>>> import numpy as np
>>> from numpy import linalg as LA
>>> np.set_printoptions(precision=3, suppress=True, linewidth=140, floatmode="fixed")
>>> tidy = lambda a: np.round(a, 3) + 0
>>> K = np.array([[2, 0, -3, 0], [0, 0, 0, 0], [0, 0, 0, 0]])
>>> K
array([[ 2,  0, -3,  0],
       [ 0,  0,  0,  0],
       [ 0,  0,  0,  0]])
>>> # rows and columns are dependent
>>> U, s, vt = LA.svd(K)
>>> evecs = vt[:(s > 1e-8).sum()]
>>> rng = np.random.default_rng(26450)
>>> x = K[2] + 2 * K[1] + rng.integers(2) * np.eye(4)[0]
>>> x
array([1.000, 0.000, 0.000, 0.000])
>>> LA.matrix_rank(np.vstack([K, x]))
np.int64(2)
>>> tidy(LA.norm(x - evecs.T @ evecs @ x))
np.float64(0.832)
>>> tidy(np.diag(evecs.T @ evecs))
array([0.308, 0.000, 0.692, 0.000])
>>> np.allclose(evecs.T @ evecs @ x, x)
False
>>> tidy(evecs.T @ evecs)
array([[ 0.308,  0.000, -0.462,  0.000],
       [ 0.000,  0.000,  0.000,  0.000],
       [-0.462,  0.000,  0.692,  0.000],
       [ 0.000,  0.000,  0.000,  0.000]])
>>> np.unique(K.round(6), axis=0).shape
(2, 4)
>>> K.reshape(-1, 2)
array([[ 2,  0],
       [-3,  0],
       [ 0,  0],
       [ 0,  0],
       [ 0,  0],
       [ 0,  0]])
>>> K.reshape(3, 5)
Traceback (most recent call last):
  File "<python-input-19>", line 1, in <module>
    K.reshape(3, 5)
    ~~~~~~~~~^^^^^^
ValueError: cannot reshape array of size 12 into shape (3,5)
>>> K.ravel(order="F")
array([ 2,  0,  0,  0,  0,  0, -3,  0,  0,  0,  0,  0])
>>> t3 = K.reshape(3, 2, -1)
>>> np.swapaxes(t3, 1, 2)[1]
array([[0, 0],
       [0, 0]])
>>> np.einsum("ihd,jhd->hij", t3, t3).shape
(2, 3, 3)
>>> t3.shape
(3, 2, 2)
>>> t3.sum(axis=1)
array([[-1,  0],
       [ 0,  0],
       [ 0,  0]])
>>> B = np.array([[3, 3], [-1, 3], [-3, -2], [3, -3]])
>>> LA.matrix_rank(K @ B)
np.int64(1)
>>> np.einsum("ij,ij->i", K, K)
array([13,  0,  0])
>>> K @ B
array([[15, 12],
       [ 0,  0],
       [ 0,  0]])
>>> LA.matrix_rank(np.vstack([K, B.T]))
np.int64(3)
>>> B.T @ K.T
array([[15,  0,  0],
       [12,  0,  0]])
>>> gram = K.T @ K
>>> np.trace(gram), (K ** 2).sum()
(np.int64(13), np.int64(13))
>>> tidy(LA.eigvalsh(gram)[::-1])
array([13.000,  0.000,  0.000,  0.000])
>>> gram
array([[ 4,  0, -6,  0],
       [ 0,  0,  0,  0],
       [-6,  0,  9,  0],
       [ 0,  0,  0,  0]])
>>> feats = np.loadtxt("run13.csv", delimiter=",")
>>> feats
array([[ 3.179, -1.983, -1.474],
       [ 4.041, -0.094,  2.080],
       [ 3.265, -1.410, -2.190],
       [ 2.948, -0.285,  0.049],
       [ 8.054,  2.252,  2.441],
       [ 1.408, -1.962, 11.773],
       [ 2.835,  2.048, 11.451],
       [ 1.737, -1.411, 11.875],
       [ 2.695,  1.365, -0.555],
       [ 5.700,  2.401,  3.005],
       [ 7.212,  1.084,  0.913],
       [ 1.583, -1.773, 11.348],
       [ 6.639,  1.302, -1.260],
       [-0.565, -2.348, 12.161],
       [ 7.480,  3.279,  1.607]])
>>> B = feats / np.sqrt((feats ** 2).mean(axis=1, keepdims=True))
>>> LA.matrix_rank(feats - feats.mean(axis=1, keepdims=True))
np.int64(2)
>>> tidy(B[7])
array([ 0.249, -0.202,  1.702])
>>> O, evecs = LA.qr(feats[:, :2])[0], LA.qr(feats[:, 2:])[0]
>>> s = LA.svd(O.T @ evecs, compute_uv=False)
>>> tidy(s)
array([0.480])
>>> cent = feats[[9, 1]].astype(float)
>>> for _ in range(5):
...     lab = LA.norm(feats[:, None] - cent, axis=-1).argmin(axis=1)
...     cent = np.array([feats[lab == j].mean(axis=0) for j in range(2)])
... 
>>> lab
array([0, 0, 0, 0, 0, 1, 1, 1, 0, 0, 0, 1, 0, 1, 0])
>>> np.abs(cent[1] - cent[0]).argmax()
np.int64(2)
>>> tidy(cent[1] - cent[0])
array([-3.722, -1.880, 11.260])
>>> np.bincount(lab)
array([10,  5])
>>> tidy(cent)
array([[ 5.121,  0.791,  0.462],
       [ 1.400, -1.089, 11.722]])
>>> B = np.array([[2, -2, 2, -3], [-2, 0, 1, 1], [3, -1, 2, -2], [0, 3, 2, 3]])
>>> E = np.triu(B, 1)
>>> E
array([[ 0, -2,  2, -3],
       [ 0,  0,  1,  1],
       [ 0,  0,  0, -2],
       [ 0,  0,  0,  0]])
>>> U, s, vt = LA.svd(E)
>>> evecs = vt[:(s > 1e-8).sum()]
>>> x = E[1] + -1 * E[3] + rng.integers(2) * np.eye(4)[0]
>>> x
array([1.000, 0.000, 1.000, 1.000])
>>> tidy(LA.norm(x - evecs.T @ evecs @ x))
np.float64(1.0)
>>> tidy(np.diag(evecs.T @ evecs))
array([0.000, 1.000, 1.000, 1.000])
>>> np.allclose(evecs.T @ evecs @ x, x)
False
>>> LA.matrix_rank(np.vstack([E, x]))
np.int64(4)
>>> tidy(evecs.T @ evecs)
array([[0.000, 0.000, 0.000, 0.000],
       [0.000, 1.000, 0.000, 0.000],
       [0.000, 0.000, 1.000, 0.000],
       [0.000, 0.000, 0.000, 1.000]])
>>> tidy(LA.svd(E, compute_uv=False))
array([4.416, 1.801, 0.503, 0.000])
>>> LA.matrix_rank(E)
np.int64(3)
>>> np.abs(E).max()
np.int64(3)
>>> E.sum(axis=1)
array([-3,  2, -2,  0])
>>> E.sum(axis=0)
array([ 0, -2,  3, -4])
>>> tidy(LA.norm(E))
np.float64(4.796)
>>> np.unravel_index(np.abs(E).argmax(), E.shape)
(np.int64(0), np.int64(3))
>>> E.shape
(4, 4)
